% ipython --no-banner

In [1]: import numpy as np

In [2]: np.set_printoptions(suppress=True, linewidth=200)

In [3]: E = np.loadtxt("out15.csv", delimiter=",")

In [4]: E
Out[4]: 
array([[4., 2., 3.],
       [1., 1., 1.],
       [1., 1., 1.],
       [0., 3., 5.],
       [1., 1., 1.],
       [4., 0., 0.],
       [0., 1., 1.],
       [3., 0., 0.],
       [7., 1., 1.],
       [0., 3., 5.],
       [7., 0., 0.],
       [5., 0., 0.]])

In [5]: W = np.array([[3, 4], [2, 9], [3, 3]])

In [6]: beta = np.array([2, 0])

In [7]: hid = np.maximum(E @ W + beta, 0)

In [8]: (hid > 0).astype(int)
Out[8]: 
array([[1, 1],
       [1, 1],
       [1, 1],
       [1, 1],
       [1, 1],
       [1, 1],
       [1, 1],
       [1, 1],
       [1, 1],
       [1, 1],
       [1, 1],
       [1, 1]])

In [9]: hid
Out[9]: 
array([[27., 43.],
       [10., 16.],
       [10., 16.],
       [23., 42.],
       [10., 16.],
       [14., 16.],
       [ 7., 12.],
       [11., 12.],
       [28., 40.],
       [23., 42.],
       [23., 28.],
       [17., 20.]])

In [10]: np.linalg.matrix_rank(hid)
Out[10]: np.int64(2)

In [11]: basis = np.array([[1, 1, 2], [0, 0, 2]])

In [12]: W @ basis
Out[12]: 
array([[ 3,  3, 14],
       [ 2,  2, 22],
       [ 3,  3, 12]])
